$ python3 -q
>>> import numpy as np
>>> np.set_printoptions(precision=3, suppress=True, linewidth=200)
>>> tidy = lambda a: np.round(a, 3) + 0
>>> W2 = 5 * np.array([[0.1, 1.6, 0.6, -0.9],
...     [-0.1, 1.7, -1.3, -1.1],
...     [-0.4, 0.7, -0.5, -1.5]])
>>> rng = np.random.default_rng(382)
>>> idx = rng.integers(0, 3, 29)
>>> K = W2[idx] + rng.normal(size=(29, 4))
>>> print(tidy(K))
[[ 0.398 10.036  3.389 -4.303]
 [-1.349  8.784  2.67  -4.862]
 [-1.881  3.786 -2.883 -7.716]
 [ 0.441  9.929 -7.513 -5.412]
 [-0.594  6.731 -7.871 -6.574]
 [-2.268  4.108 -3.452 -6.462]
 [ 1.26   9.58   3.461 -4.396]
 [ 0.53   4.657 -3.123 -7.917]
 [ 1.028  9.213  0.821 -3.152]
 [ 0.934  8.052 -3.748 -6.137]
 [-0.159  7.859  3.965 -4.771]
 [-0.204  7.738  2.761 -4.868]
 [-0.585  9.007 -5.138 -5.668]
 [ 2.551  7.638  3.647 -3.828]
 [-2.149  4.728 -2.887 -4.879]
 [-2.65   4.349 -2.071 -8.26 ]
 [-1.801  2.314 -2.682 -7.842]
 [-0.752  6.701  4.333 -2.594]
 [-1.413  9.04  -4.737 -4.634]
 [ 1.245  5.629  4.051 -5.019]
 [ 1.326  9.107 -5.792 -4.64 ]
 [-3.354  2.882 -2.885 -7.877]
 [-1.602  3.711 -1.04  -6.646]
 [ 2.789  9.054  3.921 -4.033]
 [-0.856  2.959 -3.132 -8.068]
 [-0.382  3.357 -2.354 -7.467]
 [-1.782  4.272 -2.332 -6.052]
 [-1.33  10.528 -6.946 -5.078]
 [-0.726 10.866 -6.834 -4.629]]
>>> M2 = np.c_[K[:, :3] @ np.array([[2, 1, 3], [2, -2, -1], [1, 2, -2]]), np.array([0, 0, 0, 0, 0, 3, 2, 0, 3, 1, 3, 2, 0, 2, 2, 1, 3, 3, 1, 3, 0, 0, 1, 1, 2, 1, 3, 3, 3])]
>>> print(tidy(M2))
[[ 24.258 -12.896 -15.619   0.   ]
 [ 17.542 -13.577 -18.171   0.   ]
 [  0.927 -15.219  -3.662   0.   ]
 [ 13.227 -34.442   6.422   0.   ]
 [  4.404 -29.799   7.231   0.   ]
 [  0.229 -17.387  -4.009   3.   ]
 [ 25.141 -10.979 -12.724   2.   ]
 [  7.251 -15.031   3.178   0.   ]
 [ 21.305 -15.757  -7.77    3.   ]
 [ 14.223 -22.666   2.245   1.   ]
 [ 19.365  -7.948 -16.267   3.   ]
 [ 17.829 -10.159 -13.874   2.   ]
 [ 11.706 -28.875  -0.486   0.   ]
 [ 24.025  -5.431  -7.28    2.   ]
 [  2.27  -17.379  -5.403   2.   ]
 [  1.327 -15.489  -8.155   1.   ]
 [ -1.656 -11.794  -2.354   3.   ]
 [ 16.231  -5.488 -17.624   3.   ]
 [ 10.516 -28.968  -3.805   1.   ]
 [ 17.797  -1.911  -9.996   3.   ]
 [ 15.074 -28.473   6.455   0.   ]
 [ -3.828 -14.887  -7.174   0.   ]
 [  3.178 -11.103  -6.438   1.   ]
 [ 27.606  -7.477  -8.53    1.   ]
 [  1.074 -13.037   0.738   2.   ]
 [  3.597 -11.805   0.206   1.   ]
 [  2.648 -14.99   -4.956   3.   ]
 [ 11.451 -36.278  -0.624   3.   ]
 [ 13.445 -36.127   0.624   3.   ]]
>>> print(tidy(np.linalg.lstsq(K, M2[:, 0])[0]))
[2. 2. 1. 0.]
>>> print(tidy(np.linalg.norm(np.linalg.qr(K)[0].T @ M2, axis=0) ** 2 / ((M2 ** 2).sum(axis=0) + 1e-12)))
[1.    1.    1.    0.595]
>>> print(np.linalg.matrix_rank(M2))
4
>>> print(tidy(np.linalg.norm(M2 - K @ np.linalg.lstsq(K, M2)[0], axis=0)))
[0.   0.   0.   6.58]
>>> T = np.stack([M2, 5 * M2, M2[::-1]])
>>> print(T.shape)
(3, 29, 4)
>>> print(tidy(np.einsum("bij,cij->bc", T, T)))
[[ 19215.827  96079.133  11966.315]
 [ 96079.133 480395.667  59831.573]
 [ 11966.315  59831.573  19215.827]]
>>> print(np.linalg.matrix_rank(T.reshape(3, -1)))
2
>>> M = np.loadtxt("run17.csv", delimiter=",")
>>> print(M)
[[-1.02 -1.04 -1.87  0.24  1.36]
 [ 0.12  0.84 -1.45  1.02  0.54]
 [-2.99 -0.82 -1.4  -0.11 -0.36]
 [ 0.1   0.28 -0.33  0.28  0.11]]
>>> # null space of dimension 2
>>> print(np.argsort(-np.linalg.norm(M, axis=0).round(6), kind="stable")[:3])
[0 2 1]
>>> print(np.linalg.matrix_rank(M, rtol=0.1))
3
>>> print([round(float(x), 3) for x in np.linalg.svd(M, compute_uv=False)[:3]])
[4.045, 2.353, 1.337]
>>> vec = np.array([3, 3, 1, 1, 0])
>>> h1 = np.maximum(M @ vec, 0)
>>> print(tidy(np.tanh(M @ vec)))
[-1.     0.985 -1.     0.797]
>>> print(tidy(np.maximum(M @ (3 * vec), 0)))
[0.   7.35 0.   3.27]
>>> print(M * (h1 > 1e-9)[:, None])
[[-0.   -0.   -0.    0.    0.  ]
 [ 0.12  0.84 -1.45  1.02  0.54]
 [-0.   -0.   -0.   -0.   -0.  ]
 [ 0.1   0.28 -0.33  0.28  0.11]]
>>> U, sigma, VT = np.linalg.svd(M)
>>> vecs = VT[:(sigma > 1e-8).sum()]
>>> vec = M[3] + -1 * M[2] + rng.integers(2) * np.eye(5)[0]
>>> print(tidy(vec))
[4.09 1.1  1.07 0.39 0.47]
>>> print(np.allclose(vecs.T @ vecs @ vec, vec))
False
>>> print(tidy(np.linalg.norm(vec - vecs.T @ vecs @ vec)))
0.421
>>> M2 = np.array([[1, -1, -4], [-1, 4, -4]])
>>> W2 = np.kron(M2, M)
>>> print(np.linalg.matrix_rank(W2))
6
>>> print(tidy(np.linalg.norm(W2, 2)), tidy(np.linalg.norm(M2, 2) * np.linalg.norm(M, 2)))
25.199 25.199
>>> print(tidy(np.linalg.norm(M, axis=1)))
[2.743 2.038 3.423 0.536]
>>> print(tidy(np.linalg.norm(M[3], 1)), tidy(np.linalg.norm(M[3], np.inf)))
1.1 0.33
>>> W2 = np.array([[5, -2, -4], [-2, -1, 5]])
>>> mat = rng.normal(size=(15, 2)) @ W2 + np.array([1, 1, 1])
>>> print(tidy(mat))
[[  7.392  -1.356  -4.492]
 [  2.818  -1.99    3.819]
 [-12.656   4.491  15.65 ]
 [ -6.551   1.93   10.99 ]
 [ -1.54   -1.13    8.974]
 [ -0.598   1.423   2.687]
 [  6.507   2.277  -9.978]
 [  6.607  -0.12   -5.607]
 [ 11.113  -2.221  -8.648]
 [  3.958  -0.141  -1.445]
 [ -0.21    0.616   3.607]
 [ -2.564   1.712   5.2  ]
 [  5.53   -1.438  -1.443]
 [  1.175   3.676  -4.327]
 [ -2.055   3.491   1.046]]
>>> vec = np.array([9, 9, 1])
>>> target = mat @ vec
>>> print(tidy(np.linalg.solve(mat.T @ mat, mat.T @ target)))
[9. 9. 1.]
>>> print(tidy(np.linalg.lstsq(mat, target)[0]))
[9. 9. 1.]
>>> target = target + 0.05 * rng.normal(size=15)
>>> print(tidy(target))
[ 49.888  11.28  -57.822 -30.584 -15.137  10.029  69.039  52.815  71.375  32.969   7.161  -2.506  35.348  39.314  14.04 ]
>>> coef, *_ = np.linalg.lstsq(mat, target)
>>> print(tidy(mat.T @ (target - mat @ coef)))
[0. 0. 0.]
>>> print(coef.round())
[9. 9. 1.]
>>> Ac = mat - mat.mean(axis=0)
>>> U, sigma, VT = np.linalg.svd(Ac, full_matrices=False)
>>> print(tidy((sigma ** 2).sum() ** 2 / (sigma ** 4).sum()))
1.17
